% ipython --no-banner

In [1]: import numpy as np

In [2]: import numpy.linalg as la

In [3]: np.set_printoptions(precision=3, suppress=True, linewidth=200, floatmode="fixed")

In [4]: def rnd(a):
   ...:     return np.round(a, 3) + 0
   ...: 

In [5]: mat = np.load("x.npy")

In [6]: mat
Out[6]: 
array([[-2,  2, -2,  0,  2,  2],
       [-1, -1,  2,  2,  2, -1],
       [ 2,  1,  1,  0,  2, -2],
       [-2,  2, -2,  1,  0, -2],
       [-5, -1,  4,  6,  8, -1]])

In [7]: # rows and columns are dependent

In [8]: left, sig, VT = la.svd(mat, full_matrices=False)

In [9]: rnd(np.sqrt((sig ** 2).sum())), rnd(la.norm(mat))
Out[9]: (np.float64(14.457), np.float64(14.457))

In [10]: np.allclose(left * sig @ VT, mat)
Out[10]: True

In [11]: rnd(sig)
Out[11]: array([12.598,  5.291,  3.710,  2.919,  0.000])

In [12]: rnd(VT @ VT.T)
Out[12]: 
array([[1.000, 0.000, 0.000, 0.000, 0.000],
       [0.000, 1.000, 0.000, 0.000, 0.000],
       [0.000, 0.000, 1.000, 0.000, 0.000],
       [0.000, 0.000, 0.000, 1.000, 0.000],
       [0.000, 0.000, 0.000, 0.000, 1.000]])

In [13]: rk = la.matrix_rank(mat)

In [14]: rk
Out[14]: np.int64(4)

In [15]: N = la.svd(mat)[2][rk:].T

In [16]: N.shape
Out[16]: (6, 2)

In [17]: left, sig, VT = la.svd(mat)

In [18]: evecs = VT[:(sig > 1e-8).sum()]

In [19]: rng = np.random.default_rng(28238)

In [20]: x0 = mat[1] + 3 * mat[2] + rng.integers(2) * np.eye(6)[5]

In [21]: x0
Out[21]: array([ 5.000,  2.000,  5.000,  2.000,  8.000, -7.000])

In [22]: rnd(la.norm(x0 - evecs.T @ evecs @ x0))
Out[22]: np.float64(0.0)

In [23]: np.allclose(evecs.T @ evecs @ x0, x0)
Out[23]: True

In [24]: rnd(np.diag(evecs.T @ evecs))
Out[24]: array([0.764, 0.556, 0.544, 0.371, 0.869, 0.896])

In [25]: la.matrix_rank(np.vstack([mat, x0]))
Out[25]: np.int64(4)

In [26]: K = np.loadtxt("test4.csv", delimiter=",")

In [27]: K
Out[27]: 
array([[ 1.440,  1.247,  3.732, -0.363],
       [-0.122, -1.489,  0.257, -3.439],
       [ 2.927, -4.405, -1.308, -1.745],
       [ 1.302,  3.875, -0.176, -0.132],
       [-0.689, -0.999, -0.040,  3.108],
       [-0.588,  0.579,  1.380, -2.157],
       [-3.866, -1.502,  1.087,  1.185],
       [ 0.377, -1.274, -1.544, -1.796],
       [-0.233,  2.001, -1.429,  3.503],
       [ 3.817,  3.263, -0.866,  2.885],
       [-1.367,  1.732,  1.383, -2.245],
       [-1.361, -0.746, -0.025,  0.475],
       [-0.625, -0.984,  1.494, -2.165],
       [-0.323, -2.398, -0.421, -6.212],
       [-1.378,  1.970,  1.723,  1.577],
       [ 1.942, -0.829,  0.983, -2.383],
       [-4.217, -2.170, -0.400, -1.132],
       [-0.569,  2.014, -0.096, -2.165],
       [ 4.748,  3.114,  2.348, -3.795],
       [-2.174, -1.112, -0.805, -1.760],
       [-0.668, -2.615,  1.057, -0.035],
       [ 1.520,  1.810,  1.588, -2.077],
       [-5.771, -2.500, -2.685,  0.694],
       [-0.481, -1.455,  1.218,  2.019],
       [ 2.747, -0.848, -0.602,  4.062],
       [ 0.401,  1.567,  1.110, -3.756],
       [-2.186,  1.486, -2.868, -2.583]])

In [28]: Z = K[[21, 0]].astype(float)

In [29]: for _ in range(6):
    ...:     lab = la.norm(K[:, None] - Z, axis=-1).argmin(axis=1)
    ...:     Z = np.array([K[lab == j].mean(axis=0) for j in range(2)])
    ...: 

In [30]: lab
Out[30]: array([0, 0, 0, 0, 1, 0, 1, 0, 1, 1, 0, 1, 0, 0, 1, 0, 1, 0, 0, 0, 1, 0, 1, 1, 1, 0, 0])

In [31]: rnd(Z[1] - Z[0])
Out[31]: array([-1.519, -0.817, -0.529,  4.091])

In [32]: np.bincount(lab)
Out[32]: array([16, 11])

In [33]: rnd(Z)
Out[33]: 
array([[ 0.419,  0.308,  0.441, -2.423],
       [-1.100, -0.509, -0.087,  1.667]])

In [34]: x0 = np.array([0, -2, 0, -1])

In [35]: y = K @ x0

In [36]: rnd(la.pinv(K) @ K)
Out[36]: 
array([[1.000, 0.000, 0.000, 0.000],
       [0.000, 1.000, 0.000, 0.000],
       [0.000, 0.000, 1.000, 0.000],
       [0.000, 0.000, 0.000, 1.000]])

In [37]: rnd(la.solve(K.T @ K, K.T @ y))
Out[37]: array([ 0.000, -2.000,  0.000, -1.000])

In [38]: y = y + 0.05 * rng.normal(size=27)

In [39]: rnd(y)
Out[39]: 
array([-2.197,  6.340, 10.577, -7.596, -1.079,  0.993,  1.831,  4.429, -7.504, -9.359, -1.148,  1.038,  4.170, 11.107, -5.511,  4.051,  5.454, -1.832, -2.406,  4.024,  5.301, -1.564,  4.376,  0.923,
       -2.342,  0.556, -0.406])

In [40]: coef, *_ = la.lstsq(K, y)

In [41]: rnd(la.norm(y - K @ coef))
Out[41]: np.float64(0.224)

In [42]: rnd(K.T @ (y - K @ coef))
Out[42]: array([0.000, 0.000, 0.000, 0.000])

In [43]: [round(float(la.norm(la.solve(K.T @ K + lam * np.eye(4), K.T @ y))), 2) for lam in (0, 1, 10, 100)]
Out[43]: [2.24, 2.22, 2.06, 1.26]

In [44]: feats = np.loadtxt("w.csv", delimiter=",")

In [45]: feats
Out[45]: 
array([[ 0.113,  0.426,  4.555, -4.259,  2.943, -4.452],
       [-1.508, -1.778, -3.556,  2.533, -2.718,  2.132]])

In [46]: other = feats + rng.integers(-2, 3, (2, 1)) @ rng.integers(-2, 3, (1, 6))

In [47]: rnd(other)
Out[47]: 
array([[ 0.113,  0.426,  4.555, -4.259,  2.943, -4.452],
       [-3.508, -1.778, -1.556,  4.533, -1.718,  3.132]])

In [48]: rnd(la.svd(other - feats, compute_uv=False))
Out[48]: array([3.742, 0.000])

In [49]: rnd(other - feats)
Out[49]: 
array([[ 0.000,  0.000,  0.000,  0.000,  0.000,  0.000],
       [-2.000,  0.000,  2.000,  2.000,  1.000,  1.000]])

In [50]: la.matrix_rank(other - feats, tol=1e-8)
Out[50]: np.int64(1)

In [51]: left, sig, VT = la.svd(feats, full_matrices=False)

In [52]: rnd(sig)
Out[52]: array([10.000,  1.999])

In [53]: np.abs(left[:, 0]).round(6).argmax()
Out[53]: np.int64(0)

In [54]: rnd(sig / sig[0])
Out[54]: array([1.000, 0.200])

In [55]: (sig > 1e-8).sum()
Out[55]: np.int64(2)

In [56]: rnd(left.T @ feats @ VT.T)
Out[56]: 
array([[10.000,  0.000],
       [ 0.000,  1.999]])
